$ python -q
>>> import numpy as np
>>> import numpy.linalg as la
>>> np.set_printoptions(precision=3, suppress=True, linewidth=120, legacy="1.25")
>>> rd = lambda a: np.round(a, 3) + 0
>>> M = np.loadtxt("w.csv", delimiter=",")
>>> M
array([[-2.,  0.,  0.,  0.,  0.,  0.,  0.,  0.,  0.],
       [ 1.,  0.,  0.,  0.,  0.,  0.,  0.,  0.,  0.],
       [ 1., -1.,  0.,  0.,  0.,  0.,  0.,  0.,  0.],
       [ 1., -1.,  0.,  0.,  0.,  0.,  0.,  0.,  0.],
       [ 0., -2.,  1., -1., -1.,  0.,  0.,  0.,  0.],
       [ 1., -1.,  1.,  1., -2., -1.,  0.,  0.,  0.],
       [ 0., -2.,  0., -2.,  2.,  1.,  2.,  0.,  0.],
       [-2., -1., -2., -1.,  0., -1.,  1., -2.,  0.],
       [ 1.,  0., -1.,  2.,  2.,  0., -2., -1., -1.]])
>>> U, sigma, vt = la.svd(M)
>>> evecs = vt[:(sigma > 1e-8).sum()]
>>> rng = np.random.default_rng(515717)
>>> x = M[8] + 5 * M[0] + rng.integers(2) * np.eye(9)[6]
>>> x
array([-9.,  0., -1.,  2.,  2.,  0., -1., -1., -1.])
>>> np.allclose(evecs.T @ evecs @ x, x)
False
>>> rd(np.diag(evecs.T @ evecs))
array([1.   , 1.   , 0.912, 0.932, 0.855, 0.335, 0.964, 0.73 , 0.273])
>>> rd(la.norm(x - evecs.T @ evecs @ x))
0.191
>>> la.matrix_rank(np.vstack([M, x]))
8
>>> U, sigma, vt = la.svd(M)
>>> rd(sigma)
array([5.174, 4.336, 3.813, 3.151, 1.727, 0.905, 0.39 , 0.   , 0.   ])
>>> np.argmax(sigma[:-1] / (sigma[1:] + 1e-6)) + 1
7
>>> B = U[:, :7] @ np.diag(sigma[:7]) @ vt[:7]
>>> rd(np.abs(M - B).max())
0.0
>>> rd(la.norm(M - B, 2)), rd(sigma[7])
(0.0, 0.0)
>>> la.matrix_rank(B)
7
>>> rd(B)
array([[-2.,  0.,  0.,  0.,  0.,  0.,  0.,  0.,  0.],
       [ 1.,  0.,  0.,  0.,  0.,  0.,  0.,  0.,  0.],
       [ 1., -1.,  0.,  0.,  0.,  0.,  0.,  0.,  0.],
       [ 1., -1.,  0.,  0.,  0.,  0.,  0.,  0.,  0.],
       [ 0., -2.,  1., -1., -1.,  0.,  0.,  0.,  0.],
       [ 1., -1.,  1.,  1., -2., -1.,  0.,  0.,  0.],
       [ 0., -2.,  0., -2.,  2.,  1.,  2.,  0.,  0.],
       [-2., -1., -2., -1.,  0., -1.,  1., -2.,  0.],
       [ 1.,  0., -1.,  2.,  2.,  0., -2., -1., -1.]])
>>> la.cond(M) > 100
True
>>> rd(la.norm(M, 2) / la.norm(M))
0.602
>>> [round(float(x), 3) for x in la.svd(M, compute_uv=False)[:3]]
[5.174, 4.336, 3.813]
>>> M @ M
array([[ 4.,  0.,  0.,  0.,  0.,  0.,  0.,  0.,  0.],
       [-2.,  0.,  0.,  0.,  0.,  0.,  0.,  0.,  0.],
       [-3.,  0.,  0.,  0.,  0.,  0.,  0.,  0.,  0.],
       [-3.,  0.,  0.,  0.,  0.,  0.,  0.,  0.,  0.],
       [-2.,  2., -1.,  1.,  1.,  0.,  0.,  0.,  0.],
       [-2.,  3., -3.,  1.,  4.,  1.,  0.,  0.,  0.],
       [-3., -7.,  3., -5.,  0.,  1.,  4.,  0.,  0.],
       [ 3.,  4.,  3., -1.,  4.,  4.,  0.,  4.,  0.],
       [ 0.,  0.,  5.,  1., -8., -1., -3.,  3.,  1.]])
>>> [int(la.matrix_rank(la.matrix_power(M, p))) for p in range(1, 10)]
[7, 6, 6, 6, 6, 6, 6, 6, 6]
>>> feats = np.load("out15.npy")
>>> rd(feats)
array([[-0.483,  0.174, -0.112, -0.644, -0.242, -0.139],
       [-0.724, -0.41 ,  0.354,  0.107, -0.114,  0.058],
       [-0.402,  0.465, -0.179,  0.427,  0.221,  0.553],
       [-0.04 , -0.728, -0.495,  0.016,  0.303,  0.155],
       [-0.08 , -0.058, -0.091,  0.62 , -0.486, -0.476],
       [-0.241,  0.174, -0.049,  0.067,  0.698, -0.643],
       [ 0.121, -0.145,  0.758,  0.046,  0.254,  0.085]])
>>> proj = feats @ la.solve(feats.T @ feats, feats.T)
>>> rd(np.diag(proj))
array([0.768, 0.845, 0.948, 0.894, 0.866, 0.996, 0.684])
>>> np.allclose(proj @ proj, proj)
True
>>> B = np.array([[1, -1], [2, 1], [2, 0], [0, -1], [2, 2], [2, -1]])
>>> rd(np.einsum("ik,kj->ji", feats, B))
array([[-1.121, -0.948,  1.719, -1.573, -2.303,  0.118,  2.024],
       [ 0.954, -0.079,  0.329, -0.254, -1.095,  2.387,  0.111]])
>>> la.matrix_rank(feats @ B)
2
>>> rd(B.T @ feats.T)
array([[-1.121, -0.948,  1.719, -1.573, -2.303,  0.118,  2.024],
       [ 0.954, -0.079,  0.329, -0.254, -1.095,  2.387,  0.111]])
>>> rd(np.einsum("ij->j", feats))
array([-1.85 , -0.529,  0.186,  0.64 ,  0.633, -0.406])
>>> x = np.array([2, 0, 1, 0, 1, 1])
>>> y = feats @ x
>>> b, lr = np.zeros(6), 1 / la.norm(feats, 2) ** 2
>>> for i in range(50):
...     b -= lr * feats.T @ (feats @ b - y)
...     if i % 10 == 0: print(i, round(la.norm(feats @ b - y), 3))
... 
0 0.0
10 0.0
20 0.0
30 0.0
40 0.0
>>> rd(b)
array([2., 0., 1., 0., 1., 1.])
>>> J = np.load("data.npy")
>>> J
array([[ 5,  0,  0],
       [ 0,  0,  0],
       [ 0,  0,  0],
       [ 0,  0,  0],
       [ 0,  4, -4],
       [ 0,  0,  0],
       [ 0,  0,  0],
       [-2,  0,  0]])
>>> def softmax(z):
...     e = np.exp(z - z.max(axis=-1, keepdims=True))
...     return e / e.sum(axis=-1, keepdims=True)
... 
>>> rd(softmax(M[1] + -3))
array([0.254, 0.093, 0.093, 0.093, 0.093, 0.093, 0.093, 0.093, 0.093])
>>> rd(softmax(10 * M[1]))
array([1., 0., 0., 0., 0., 0., 0., 0., 0.])
>>> S = M @ M.T / np.sqrt(9)
>>> softmax(S).round(6).argmax(axis=1)
array([0, 1, 2, 2, 4, 5, 6, 7, 8])
>>> rd(softmax(S)[1] @ M)
array([ 0.492, -0.87 , -0.003,  0.067,  0.1  , -0.091, -0.028, -0.242, -0.139])
>>> rk = la.matrix_rank(J)
>>> rk
2
>>> N = la.svd(J)[2][rk:].T
>>> N[:, 0] / N[np.abs(N[:, 0]).round(6).argmax(), 0]
array([0., 1., 1.])
>>> N.shape
(3, 1)
>>> la.matrix_rank(J.T @ J), la.matrix_rank(J @ J.T)
(2, 2)
>>> J @ N
array([[0.],
       [0.],
       [0.],
       [0.],
       [0.],
       [0.],
       [0.],
       [0.]])
>>> U, sigma, vt = la.svd(J)
>>> np.argmax(sigma[:-1] / (sigma[1:] + 1e-6)) + 1
2
>>> B = U[:, :2] @ np.diag(sigma[:2]) @ vt[:2]
>>> la.matrix_rank(J, rtol=0.05)
2
>>> rd(B)
array([[ 5.,  0.,  0.],
       [ 0.,  0.,  0.],
       [ 0.,  0.,  0.],
       [ 0.,  0.,  0.],
       [ 0.,  4., -4.],
       [ 0.,  0.,  0.],
       [ 0.,  0.,  0.],
       [-2.,  0.,  0.]])
>>> rd(la.norm(J - B, 2)), sigma[2]
(0.0, 0.0)
>>> J[3] @ J[1]
0
>>> rd(la.norm(J, 2))
5.657
>>> rd(la.norm(J[3] - J[1]))
0.0
>>> rd(la.norm(J, axis=1))
array([5.   , 0.   , 0.   , 0.   , 5.657, 0.   , 0.   , 2.   ])
>>> rd(la.norm(J) ** 2 / la.norm(J, 2) ** 2)
1.906
>>> U, sigma, vt = la.svd(J)
>>> evecs = vt[:(sigma > 1e-8).sum()]
>>> x = J[1] + 2 * J[5] + rng.integers(2) * np.eye(3)[1]
>>> x
array([0., 1., 0.])
>>> rd(np.diag(evecs.T @ evecs))
array([1. , 0.5, 0.5])
>>> la.matrix_rank(np.vstack([J, x]))
3
>>> rd(evecs.T @ evecs)
array([[ 1. ,  0. ,  0. ],
       [ 0. ,  0.5, -0.5],
       [ 0. , -0.5,  0.5]])
>>> B = np.array([[0, 0, 4, 2], [3, 4, 0, 1], [5, 1, 3, 5], [0, 3, 5, 4]])
>>> cent = np.array([[-2, 1, 2], [1, 0, -1], [2, 0, 0]])
>>> A = np.block([[B, np.array([[1, 2, 1], [2, 1, 3], [1, 3, 0], [1, 2, 1]])], [np.zeros((3, 4)), cent]])
>>> A
array([[ 0.,  0.,  4.,  2.,  1.,  2.,  1.],
       [ 3.,  4.,  0.,  1.,  2.,  1.,  3.],
       [ 5.,  1.,  3.,  5.,  1.,  3.,  0.],
       [ 0.,  3.,  5.,  4.,  1.,  2.,  1.],
       [ 0.,  0.,  0.,  0., -2.,  1.,  2.],
       [ 0.,  0.,  0.,  0.,  1.,  0., -1.],
       [ 0.,  0.,  0.,  0.,  2.,  0.,  0.]])
>>> lab = rng.permutation(7)
>>> B = A[:, lab] * rng.choice([-1, 1], 7)
>>> B
array([[-2.,  4., -2., -1.,  0.,  1., -0.],
       [-1.,  0., -1., -2.,  4.,  3., -3.],
       [-5.,  3., -3., -1.,  1.,  0., -5.],
       [-4.,  5., -2., -1.,  3.,  1., -0.],
       [-0.,  0., -1.,  2.,  0.,  2., -0.],
       [-0.,  0., -0., -1.,  0., -1., -0.],
       [-0.,  0., -0., -2.,  0.,  0., -0.]])
>>> U, _, vt = la.svd(A.T @ B)
>>> rd(U @ vt)
array([[ 0.,  0.,  0.,  0.,  0.,  0., -1.],
       [ 0.,  0.,  0.,  0.,  1.,  0.,  0.],
       [ 0.,  1.,  0.,  0.,  0.,  0.,  0.],
       [-1.,  0.,  0.,  0.,  0.,  0.,  0.],
       [ 0.,  0.,  0., -1.,  0.,  0.,  0.],
       [ 0.,  0., -1.,  0.,  0.,  0.,  0.],
       [ 0.,  0.,  0.,  0.,  0.,  1.,  0.]])
>>> rd(la.norm(B, axis=0))
array([6.782, 7.071, 4.359, 4.   , 5.099, 4.   , 5.831])
>>> rd(la.norm(B, "nuc"))
28.019
>>> lab = rng.permutation(7)
>>> lab
array([3, 1, 4, 2, 6, 5, 0])
>>> B = A[lab][:, lab]
>>> rd(la.det(B)), rd(la.det(A[lab]))
(336.0, 336.0)
>>> B
array([[ 4.,  3.,  1.,  5.,  1.,  2.,  0.],
       [ 1.,  4.,  2.,  0.,  3.,  1.,  3.],
       [ 0.,  0., -2.,  0.,  2.,  1.,  0.],
       [ 5.,  1.,  1.,  3.,  0.,  3.,  5.],
       [ 0.,  0.,  2.,  0.,  0.,  0.,  0.],
       [ 0.,  0.,  1.,  0., -1.,  0.,  0.],
       [ 2.,  0.,  1.,  4.,  1.,  2.,  0.]])
>>> np.allclose(B, A)
False
